$ ipython --no-banner

In [1]: import numpy as np

In [2]: np.set_printoptions(precision=3, suppress=True, linewidth=140, sign=" ")

In [3]: rng = np.random.default_rng(26896)

In [4]: z = rng.integers(0, 2, 3)

In [5]: K = (z[:, None] == z) * 2 + np.eye(3)

In [6]: print(K)
[[ 3.  2.  0.]
 [ 2.  3.  0.]
 [ 0.  0.  3.]]

In [7]: # splits into 2 blocks

In [8]: def softmax(z):
   ...:     e = np.exp(z - z.max(axis=-1, keepdims=True))
   ...:     return e / e.sum(axis=-1, keepdims=True)
   ...: 

In [9]: print(softmax(K[1]))
[ 0.259  0.705  0.035]

In [10]: print(np.round(softmax(10 * K[1]), 3) + 0)
[ 0.  1.  0.]

In [11]: print(softmax(K).sum(axis=1))
[ 1.  1.  1.]

In [12]: att = K @ K.T / np.sqrt(3)

In [13]: print(softmax(att)[1] @ K)
[ 2.359  2.64   0.001]

In [14]: print(softmax(att + np.triu(np.full(att.shape, -np.inf), 1)))
[[ 1.     0.     0.   ]
 [ 0.36   0.64   0.   ]
 [ 0.005  0.005  0.989]]

In [15]: print(np.round(softmax(att), 3) + 0)
[[ 0.64   0.359  0.   ]
 [ 0.359  0.64   0.   ]
 [ 0.005  0.005  0.989]]

In [16]: w, V = np.linalg.eigh(K)

In [17]: vec = np.array([9, 8, 3])

In [18]: print((np.sign(V[:, -1].round(6)) == np.sign(V[0, -1].round(6))).astype(int))
[ 1  1  0]

In [19]: print(V * np.abs(w) @ V.T)
[[ 3.  2.  0.]
 [ 2.  3.  0.]
 [ 0.  0.  3.]]

In [20]: print(V * np.maximum(w, 0) @ V.T)
[[ 3.  2.  0.]
 [ 2.  3.  0.]
 [ 0.  0.  3.]]

In [21]: print(V * np.sqrt(w) @ V.T)
[[ 1.618  0.618  0.   ]
 [ 0.618  1.618  0.   ]
 [ 0.     0.     1.732]]

In [22]: print(vec @ K @ vec)
750.0

In [23]: print(round(vec @ K @ vec / (vec @ vec), 3), round(w[0], 3), w[-1])
4.87 1.0 5.0

In [24]: vec = np.array([4, 3, -1])

In [25]: y = K @ vec

In [26]: print(y)
[18. 17. -3.]

In [27]: print(np.linalg.solve(K, -3 * y))
[-12.  -9.   3.]

In [28]: print(np.linalg.solve(K, y + K[:, 2]))
[ 4.  3.  0.]

In [29]: Q, V = np.linalg.qr(K[:, :1])[0], np.linalg.qr(K[:, 1:])[0]

In [30]: sv = np.linalg.svd(Q.T @ V, compute_uv=False)

In [31]: print(np.degrees(np.arccos(sv.clip(0, 1))))
[ 22.62]

In [32]: vec = np.ones(3)

In [33]: for _ in range(6):
    ...:     vec = K @ vec
    ...:     vec /= np.linalg.norm(vec)
    ...:     print(round(vec @ K @ vec, 3))
    ...: 
4.695
4.878
4.954
4.983
4.994
4.998

In [34]: print(round(np.linalg.eigvalsh(K)[-1], 3))
5.0

In [35]: cent = np.array([[4, 1, 1], [-1, -3, -5], [4, 2, 1]])

In [36]: arr = (rng.random((19, 3)) < 0.25) @ cent

In [37]: print(arr)
[[-1 -3 -5]
 [ 0  0  0]
 [-1 -3 -5]
 [ 0  0  0]
 [-1 -3 -5]
 [ 7  0 -3]
 [-1 -3 -5]
 [ 0  0  0]
 [ 0  0  0]
 [ 0  0  0]
 [ 8  3  2]
 [-1 -3 -5]
 [ 0  0  0]
 [ 0  0  0]
 [ 0  0  0]
 [ 0  0  0]
 [ 4  1  1]
 [ 3 -2 -4]
 [ 0  0  0]]

In [38]: Ac = (arr - arr.mean(axis=0)) / arr.std(axis=0)

In [39]: print(np.argwhere(np.abs(Ac) > 2))
[[  5   0]
 [ 10   0]
 [ 10   1]]

In [40]: c = np.linalg.lstsq(np.delete(Ac, 0, axis=1), Ac[:, 0])[0]

In [41]: print(c)
[ 2.722 -2.245]

In [42]: print(np.abs(c).argmax())
0

In [43]: Ac = arr - arr.mean(axis=0)

In [44]: V = np.linalg.svd(Ac)[2][:2]

In [45]: other = Ac - Ac @ V.T @ V

In [46]: print((Ac @ V.T).std(axis=0))
[ 3.271  2.116]

In [47]: z = arr[:, 0] > np.median(arr[:, 0])

In [48]: f = arr[z].mean(axis=0) - arr[~z].mean(axis=0)

In [49]: print(z.astype(int))
[ 0  0  0  0  0  1  0  0  0  0  1  0  0  0  0  0  1  1  0]

In [50]: print(np.argsort(-np.abs(f).round(6), kind="stable"))
[ 0  1  2]

In [51]: print(f)
[ 5.833  1.5    0.667]

In [52]: C2 = np.cov(arr, rowvar=False)

In [53]: print(C2)
[[ 7.099  2.702  2.108]
 [ 2.702  2.784  3.898]
 [ 2.108  3.898  6.152]]

In [54]: print(arr.std(axis=0))
[ 2.593  1.624  2.414]

In [55]: print(np.argwhere(np.triu(np.abs(np.corrcoef(arr.T)) > 0.8, 1)))
[[ 1  2]]

In [56]: print(np.linalg.eigvalsh(C2)[::-1])
[ 11.293   4.726   0.016]

In [57]: print(np.polyfit(arr[:, 1], arr[:, 0], 1))
[ 0.971  1.559]

In [58]: print(np.median(arr, axis=0))
[ 0.  0.  0.]

In [59]: print(np.corrcoef(arr.T))
[[ 1.     0.608  0.319]
 [ 0.608  1.     0.942]
 [ 0.319  0.942  1.   ]]

In [60]: Lm = np.linalg.cholesky(C2)

In [61]: print(np.round(np.prod(np.diag(Lm)) ** 2, 3), round(np.linalg.det(C2), 3))
0.847 0.847

In [62]: print(np.diag(Lm) ** 2)
[ 7.099  1.755  0.068]

In [63]: print(C2 / np.sqrt(np.outer(np.diag(C2), np.diag(C2))))
[[ 1.     0.608  0.319]
 [ 0.608  1.     0.942]
 [ 0.319  0.942  1.   ]]

In [64]: X = np.load("test9.npy")

In [65]: print(X)
[[ 0 -8  0]
 [ 4  0  0]
 [ 0  0 -5]]

In [66]: # 2 groups of indices that never mix

In [67]: other = np.array([[2, -1, 0], [-1, 0, 0], [3, 0, 0]])

In [68]: print(np.vstack([X, other.T]).shape)
(6, 3)

In [69]: print(np.einsum("ik,kj->ji", X, other))
[[  8   8 -15]
 [  0  -4   0]
 [  0   0   0]]

In [70]: print(X @ other)
[[  8   0   0]
 [  8  -4   0]
 [-15   0   0]]

In [71]: print(np.einsum("ij,ij->i", X, X))
[ 64  16  25]
